% ipython --no-banner

In [1]: import numpy as np

In [2]: np.set_printoptions(precision=2, suppress=True, linewidth=160)

In [3]: feats = np.load("data.npy")

In [4]: feats
Out[4]: 
array([[  4,   5,  -3,   5],
       [ -1,  -5,   3,  -3],
       [  7,  20, -12,  14]])

In [5]: W = np.array([[1, 2, 2], [5, 5, 0], [0, 5, 2], [0, 1, 0]])

In [6]: beta = np.array([-2, 0, -2])

In [7]: act = np.maximum(feats @ W + beta, 0)

In [8]: (act > 0).mean(axis=0)
Out[8]: array([0.67, 0.67, 0.33])

In [9]: (act > 0).astype(int)
Out[9]: 
array([[1, 1, 0],
       [0, 0, 1],
       [1, 1, 0]])

In [10]: Z = np.array([[3, 1], [-3, 2], [0, 2]])

In [11]: W @ Z
Out[11]: 
array([[ -3,   9],
       [  0,  15],
       [-15,  14],
       [ -3,   2]])

In [12]: print(act @ Z)
[[ 12  73]
 [  0   4]
 [111 241]]

In [13]: left, sv, vt = np.linalg.svd(feats)

In [14]: vecs = vt[:(sv > 1e-8).sum()]

In [15]: rng = np.random.default_rng(35)

In [16]: vec = feats[0] + 2 * feats[2] + rng.integers(2) * np.eye(4)[2]

In [17]: vec
Out[17]: array([ 18.,  45., -27.,  33.])

In [18]: vecs.T @ vecs
Out[18]: 
array([[ 0.72, -0.14,  0.09,  0.42],
       [-0.14,  0.66, -0.4 ,  0.21],
       [ 0.09, -0.4 ,  0.24, -0.13],
       [ 0.42,  0.21, -0.13,  0.38]])

In [19]: np.diag(vecs.T @ vecs)
Out[19]: array([0.72, 0.66, 0.24, 0.38])

In [20]: round(float(np.linalg.norm(vec - vecs.T @ vecs @ vec)), 2)
Out[20]: 0.0

In [21]: np.allclose(vecs.T @ vecs @ vec, vec)
Out[21]: True

In [22]: np.linalg.lstsq(feats[:-1].T, feats[-1])[2]
Out[22]: np.int32(2)

In [23]: np.abs(np.diag(np.linalg.qr(feats)[1])) > 1e-9
Out[23]: array([ True,  True, False])

In [24]: np.allclose(feats[:-1].T @ np.linalg.lstsq(feats[:-1].T, feats[-1])[0], feats[-1])
Out[24]: True

In [25]: np.round(np.trace(np.linalg.pinv(feats) @ feats), 2)
Out[25]: np.float64(2.0)
